$ ipython --no-banner

In [1]: import numpy as np

In [2]: from numpy import linalg as LA

In [3]: np.set_printoptions(precision=2, suppress=True, linewidth=140)

In [4]: A = np.load("layer5.npy")

In [5]: A
Out[5]: 
array([[ 0,  9,  0,  8,  9,  4, -9,  8,  3, -3],
       [ 0,  0, -2,  9, -1, -9,  3,  1,  7, -8],
       [ 0,  0,  0, -5, -1,  8,  7, -4, -7,  8],
       [ 0,  0,  0,  0,  6, -8,  4, -1, -6, -4],
       [ 0,  0,  0,  0,  0,  7, -5,  1,  4,  6],
       [ 0,  0,  0,  0,  0,  0,  0, -4, -4, -7],
       [ 0,  0,  0,  0,  0,  0,  0,  3, -4,  5],
       [ 0,  0,  0,  0,  0,  0,  0,  0, -1, -8],
       [ 0,  0,  0,  0,  0,  0,  0,  0,  0, -5],
       [ 0,  0,  0,  0,  0,  0,  0,  0,  0,  0]])

In [6]: Uu, sig, VT = LA.svd(A)

In [7]: evecs = VT[:(sig > 1e-8).sum()]

In [8]: rng = np.random.default_rng(26)

In [9]: x = A[4] + -3 * A[9] + rng.integers(2) * np.eye(10)[2]

In [10]: x
Out[10]: array([ 0.,  0.,  1.,  0.,  0.,  7., -5.,  1.,  4.,  6.])

In [11]: np.allclose(evecs.T @ evecs @ x, x)
Out[11]: False

In [12]: np.round(LA.norm(x - evecs.T @ evecs @ x), 2)
Out[12]: np.float64(0.94)

In [13]: def softmax(z):
    ...:     e = np.exp(z - z.max(axis=-1, keepdims=True))
    ...:     return e / e.sum(axis=-1, keepdims=True)
    ...: 

In [14]: np.round(softmax(A[5] + -1), 2) + 0
Out[14]: array([0.14, 0.14, 0.14, 0.14, 0.14, 0.14, 0.14, 0.  , 0.  , 0.  ])

In [15]: softmax(A).sum(axis=1)
Out[15]: array([1., 1., 1., 1., 1., 1., 1., 1., 1., 1.])

In [16]: np.round(softmax(10 * A[5]), 2) + 0
Out[16]: array([0.14, 0.14, 0.14, 0.14, 0.14, 0.14, 0.14, 0.  , 0.  , 0.  ])

In [17]: S = A @ A.T / np.sqrt(10)

In [18]: np.round(softmax(S + np.triu(np.full(S.shape, -np.inf), 1)), 2) + 0
Out[18]: 
array([[1.  , 0.  , 0.  , 0.  , 0.  , 0.  , 0.  , 0.  , 0.  , 0.  ],
       [0.  , 1.  , 0.  , 0.  , 0.  , 0.  , 0.  , 0.  , 0.  , 0.  ],
       [0.  , 0.  , 1.  , 0.  , 0.  , 0.  , 0.  , 0.  , 0.  , 0.  ],
       [0.  , 0.  , 0.  , 1.  , 0.  , 0.  , 0.  , 0.  , 0.  , 0.  ],
       [0.  , 0.  , 0.  , 0.  , 1.  , 0.  , 0.  , 0.  , 0.  , 0.  ],
       [0.  , 0.  , 0.  , 0.  , 0.  , 1.  , 0.  , 0.  , 0.  , 0.  ],
       [0.  , 0.  , 0.87, 0.  , 0.  , 0.  , 0.13, 0.  , 0.  , 0.  ],
       [0.  , 0.06, 0.  , 0.  , 0.  , 0.16, 0.  , 0.78, 0.  , 0.  ],
       [0.  , 0.45, 0.  , 0.  , 0.  , 0.09, 0.  , 0.45, 0.  , 0.  ],
       [0.1 , 0.1 , 0.1 , 0.1 , 0.1 , 0.1 , 0.1 , 0.1 , 0.1 , 0.1 ]])

In [19]: softmax(S).round(6).argmax(axis=1)
Out[19]: array([0, 1, 2, 3, 4, 5, 2, 7, 1, 0])

In [20]: np.round(softmax(S), 2) + 0
Out[20]: 
array([[1.  , 0.  , 0.  , 0.  , 0.  , 0.  , 0.  , 0.  , 0.  , 0.  ],
       [0.  , 1.  , 0.  , 0.  , 0.  , 0.  , 0.  , 0.  , 0.  , 0.  ],
       [0.  , 0.  , 1.  , 0.  , 0.  , 0.  , 0.  , 0.  , 0.  , 0.  ],
       [0.  , 0.  , 0.  , 1.  , 0.  , 0.  , 0.  , 0.  , 0.  , 0.  ],
       [0.  , 0.  , 0.  , 0.  , 1.  , 0.  , 0.  , 0.  , 0.  , 0.  ],
       [0.  , 0.  , 0.  , 0.  , 0.  , 1.  , 0.  , 0.  , 0.  , 0.  ],
       [0.  , 0.  , 0.87, 0.  , 0.  , 0.  , 0.13, 0.  , 0.  , 0.  ],
       [0.  , 0.06, 0.  , 0.  , 0.  , 0.16, 0.  , 0.78, 0.  , 0.  ],
       [0.  , 0.45, 0.  , 0.  , 0.  , 0.09, 0.  , 0.45, 0.  , 0.  ],
       [0.1 , 0.1 , 0.1 , 0.1 , 0.1 , 0.1 , 0.1 , 0.1 , 0.1 , 0.1 ]])

In [21]: mat = (rng.random((13, 13)) < 0.3) + np.eye(13)

In [22]: mat /= mat.sum(axis=1, keepdims=True)

In [23]: mat
Out[23]: 
array([[0.4 , 0.2 , 0.  , 0.  , 0.  , 0.  , 0.2 , 0.  , 0.2 , 0.  , 0.  , 0.  , 0.  ],
       [0.2 , 0.4 , 0.  , 0.  , 0.  , 0.  , 0.2 , 0.  , 0.  , 0.  , 0.  , 0.2 , 0.  ],
       [0.2 , 0.  , 0.4 , 0.  , 0.  , 0.2 , 0.  , 0.  , 0.  , 0.  , 0.2 , 0.  , 0.  ],
       [0.17, 0.17, 0.17, 0.17, 0.  , 0.17, 0.  , 0.  , 0.17, 0.  , 0.  , 0.  , 0.  ],
       [0.  , 0.  , 0.  , 0.  , 0.25, 0.25, 0.  , 0.  , 0.25, 0.25, 0.  , 0.  , 0.  ],
       [0.  , 0.  , 0.  , 0.17, 0.17, 0.33, 0.  , 0.  , 0.17, 0.  , 0.  , 0.17, 0.  ],
       [0.  , 0.  , 0.  , 0.2 , 0.  , 0.2 , 0.2 , 0.2 , 0.2 , 0.  , 0.  , 0.  , 0.  ],
       [0.  , 0.17, 0.  , 0.  , 0.  , 0.  , 0.17, 0.33, 0.17, 0.  , 0.  , 0.17, 0.  ],
       [0.  , 0.  , 0.14, 0.14, 0.14, 0.14, 0.14, 0.14, 0.14, 0.  , 0.  , 0.  , 0.  ],
       [0.  , 0.  , 0.  , 0.  , 0.  , 0.  , 0.  , 0.5 , 0.  , 0.5 , 0.  , 0.  , 0.  ],
       [0.17, 0.  , 0.17, 0.  , 0.  , 0.  , 0.  , 0.  , 0.  , 0.17, 0.33, 0.17, 0.  ],
       [0.2 , 0.  , 0.  , 0.  , 0.  , 0.  , 0.2 , 0.  , 0.  , 0.2 , 0.  , 0.2 , 0.2 ],
       [0.2 , 0.  , 0.  , 0.2 , 0.  , 0.2 , 0.  , 0.  , 0.  , 0.  , 0.2 , 0.  , 0.2 ]])

In [24]: r0, r1 = mat[4], mat[8]

In [25]: round(r0 @ r1, 2)
Out[25]: np.float64(0.11)

In [26]: p = (r0 @ r1) / (r0 @ r0) * r0

In [27]: p
Out[27]: array([0.  , 0.  , 0.  , 0.  , 0.11, 0.11, 0.  , 0.  , 0.11, 0.11, 0.  , 0.  , 0.  ])

In [28]: (r1 - p) @ r0
Out[28]: np.float64(0.0)

In [29]: r0 = np.array([1, -2, 2, 2, 2, -2, -1, 1, -3, -2, 1, -3, -3])

In [30]: M2 = mat + np.outer(r0, np.eye(13)[8])

In [31]: LA.matrix_rank(M2 - mat)
Out[31]: np.int64(1)

In [32]: LA.matrix_rank(LA.inv(M2) - LA.inv(mat), tol=1e-8)
Out[32]: np.int64(1)

In [33]: np.sort(np.abs(LA.eigvals(mat)))[::-1]
Out[33]: array([1.  , 0.55, 0.55, 0.47, 0.35, 0.35, 0.27, 0.27, 0.21, 0.21, 0.17, 0.17, 0.13])

In [34]: mat @ np.ones(13)
Out[34]: array([1., 1., 1., 1., 1., 1., 1., 1., 1., 1., 1., 1., 1.])

In [35]: mat.sum(axis=1)
Out[35]: array([1., 1., 1., 1., 1., 1., 1., 1., 1., 1., 1., 1., 1.])

In [36]: p = np.eye(13)[10]

In [37]: for _ in range(6):
    ...:     p = p @ mat
    ...:     print(p.round(2))
    ...: 
[0.17 0.   0.17 0.   0.   0.   0.   0.   0.   0.17 0.33 0.17 0.  ]
[0.19 0.03 0.12 0.   0.   0.03 0.07 0.08 0.03 0.17 0.14 0.09 0.03]
[0.16 0.06 0.08 0.03 0.01 0.06 0.09 0.13 0.08 0.13 0.08 0.07 0.02]
[0.13 0.08 0.06 0.05 0.02 0.08 0.11 0.14 0.1  0.09 0.05 0.07 0.02]
[0.11 0.09 0.05 0.06 0.03 0.09 0.12 0.13 0.11 0.07 0.03 0.07 0.02]
[0.11 0.09 0.05 0.07 0.04 0.1  0.12 0.12 0.12 0.07 0.02 0.08 0.02]

In [38]: lab = rng.permutation(13)

In [39]: lab
Out[39]: array([ 0,  2, 11,  3,  7,  8, 10,  4, 12,  6,  5,  1,  9])

In [40]: M2 = mat[lab][:, lab]

In [41]: round(np.trace(M2), 2)
Out[41]: np.float64(3.86)

In [42]: round(float(LA.det(M2)), 2), round(LA.det(mat[lab]), 2)
Out[42]: (-0.0, np.float64(-0.0))

In [43]: np.sort(np.abs(LA.eigvals(M2)))
Out[43]: array([0.13, 0.17, 0.17, 0.21, 0.21, 0.27, 0.27, 0.35, 0.35, 0.47, 0.55, 0.55, 1.  ])

In [44]: np.allclose(mat @ mat.T, mat.T @ mat)
Out[44]: False

In [45]: mat.inv()
AttributeError: 'numpy.ndarray' object has no attribute 'inv'


In [46]: np.sort(np.abs(LA.eigvals(mat)))
Out[46]: array([0.13, 0.17, 0.17, 0.21, 0.21, 0.27, 0.27, 0.35, 0.35, 0.47, 0.55, 0.55, 1.  ])

In [47]: round(float(np.abs(LA.eigvals(mat)).max()), 2)
Out[47]: 1.0

In [48]: feats = np.array([[2, 1, 2, -1, 2, 1, -2, -2],
    ...:     [0, 1, 2, 1, -1, -2, 0, -1],
    ...:     [-1, -2, 2, 1, -1, -2, -2, -2],
    ...:     [1, -1, 1, 2, 1, 0, 2, 1],
    ...:     [0, -2, -2, -1, 1, -1, 2, 0],
    ...:     [0, 0, 1, -2, -2, -1, 2, -2]])

In [49]: feats[-1] = feats[0] + 3 * feats[1]

In [50]: feats
Out[50]: 
array([[ 2,  1,  2, -1,  2,  1, -2, -2],
       [ 0,  1,  2,  1, -1, -2,  0, -1],
       [-1, -2,  2,  1, -1, -2, -2, -2],
       [ 1, -1,  1,  2,  1,  0,  2,  1],
       [ 0, -2, -2, -1,  1, -1,  2,  0],
       [ 2,  4,  8,  2, -1, -5, -2, -5]])

In [51]: LA.matrix_rank(feats, rtol=0.1)
Out[51]: np.int64(5)

In [52]: np.argsort(-LA.norm(feats, axis=0).round(6), kind="stable")[:3]
Out[52]: array([2, 5, 7])
